$ ipython --no-banner

In [1]: import numpy as np

In [2]: from numpy import linalg as LA

In [3]: np.set_printoptions(precision=2, suppress=True, linewidth=100, floatmode="fixed")

In [4]: W0 = np.array([[-3, 6, 1, -2, 3, 0],
   ...:     [0, 0, 0, 0, 0, 3],
   ...:     [-3, -4, 0, -1, -2, 3],
   ...:     [-3, 0, -2, 0, 0, 1],
   ...:     [-1, 0, 0, 2, 0, -3],
   ...:     [-1, -6, -3, -2, -3, 2],
   ...:     [-2, -2, -1, 0, -1, 2],
   ...:     [0, -4, -1, 3, -2, 1]])

In [5]: np.abs(np.diag(LA.qr(W0)[1])) > 1e-9
Out[5]: array([ True,  True,  True,  True, False,  True])

In [6]: LA.lstsq(W0[:-1].T, W0[-1])[2]
Out[6]: np.int32(5)

In [7]: np.unique(W0.round(6), axis=0).shape
Out[7]: (8, 6)

In [8]: W0 @ W0
---------------------------------------------------------------------------
ValueError                                Traceback (most recent call last)
Cell In[8], line 1
----> 1 W0 @ W0

ValueError: matmul: Input operand 1 has a mismatch in its core dimension 0, with gufunc signature (n?,k),(k,m?)->(n?,m?) (size 8 is different from 6)

In [9]: gram = W0.T @ W0

In [10]: np.diag(gram)
Out[10]: array([ 33, 108,  16,  22,  27,  37])

In [11]: (W0 @ W0.T).shape
Out[11]: (8, 8)

In [12]: np.trace(gram), (W0 ** 2).sum()
Out[12]: (np.int64(243), np.int64(243))

In [13]: LA.matrix_rank(W0, rtol=0.1)
Out[13]: np.int64(5)

In [14]: round(float(LA.norm(W0, 2) / LA.norm(W0)), 2)
Out[14]: 0.8

In [15]: J = np.load("test13.npy")

In [16]: J
Out[16]: 
array([[100, -29,  -3,  33],
       [-29,  99,  -4,  -6],
       [ -3,  -4,  70,   2],
       [ 33,  -6,   2,  34]])

In [17]: q, r_ = LA.qr(J)

In [18]: round(abs(r_[0, 0]), 2), round(LA.norm(J[:, 0]), 2)
Out[18]: (np.float64(109.27), np.float64(109.27))

In [19]: np.abs(np.diag(r_))
Out[19]: array([109.27,  87.87,  69.60,  21.55])

In [20]: q.shape, r_.shape
Out[20]: ((4, 4), (4, 4))

In [21]: q @ r_
Out[21]: 
array([[100.00, -29.00,  -3.00,  33.00],
       [-29.00,  99.00,  -4.00,  -6.00],
       [ -3.00,  -4.00,  70.00,   2.00],
       [ 33.00,  -6.00,   2.00,  34.00]])

In [22]: ev, vecs = LA.eigh(J)

In [23]: vec = np.array([-1, 0, -1, -1])

In [24]: (np.sign(vecs[:, -1].round(6)) == np.sign(vecs[0, -1].round(6))).astype(int)
Out[24]: array([1, 0, 1, 1])

In [25]: np.abs(J).sum(axis=1).max(), round(float(np.abs(ev).max()), 2)
Out[25]: (np.int64(165), 136.44)

In [26]: vecs * np.sqrt(ev) @ vecs.T
Out[26]: 
array([[ 9.65, -1.47, -0.21,  2.18],
       [-1.47,  9.84, -0.23, -0.18],
       [-0.21, -0.23,  8.36,  0.17],
       [ 2.18, -0.18,  0.17,  5.40]])

In [27]: LA.eigvalsh(J[1:, 1:])
Out[27]: array([ 33.38,  69.50, 100.13])

In [28]: np.round(vec @ J @ vec / (vec @ vec), 2), np.round(ev[0], 2), round(ev[-1], 2)
Out[28]: (np.float64(89.33), np.float64(19.67), np.float64(136.44))

In [29]: vecs * np.maximum(ev, 0) @ vecs.T
Out[29]: 
array([[100.00, -29.00,  -3.00,  33.00],
       [-29.00,  99.00,  -4.00,  -6.00],
       [ -3.00,  -4.00,  70.00,   2.00],
       [ 33.00,  -6.00,   2.00,  34.00]])

In [30]: feats = np.load("run3.npy")

In [31]: feats
Out[31]: 
array([[ 4.00,  0.00, -9.00, -1.00,  0.00],
       [ 1.00, -9.00, -7.00, -8.00,  0.00],
       [-8.00,  6.00,  3.00,  4.00,  0.00],
       [ 0.00,  0.00,  0.00,  7.00,  0.00],
       [ 0.00,  0.00,  0.00,  0.00,  0.00]])

In [32]: round(LA.norm(feats, 2) / LA.norm(feats), 2)
Out[32]: np.float64(0.85)

In [33]: LA.cond(feats) > 100
Out[33]: np.True_

In [34]: [round(float(x), 2) for x in LA.svd(feats, compute_uv=False)[:3]]
Out[34]: [18.31, 8.36, 6.26]
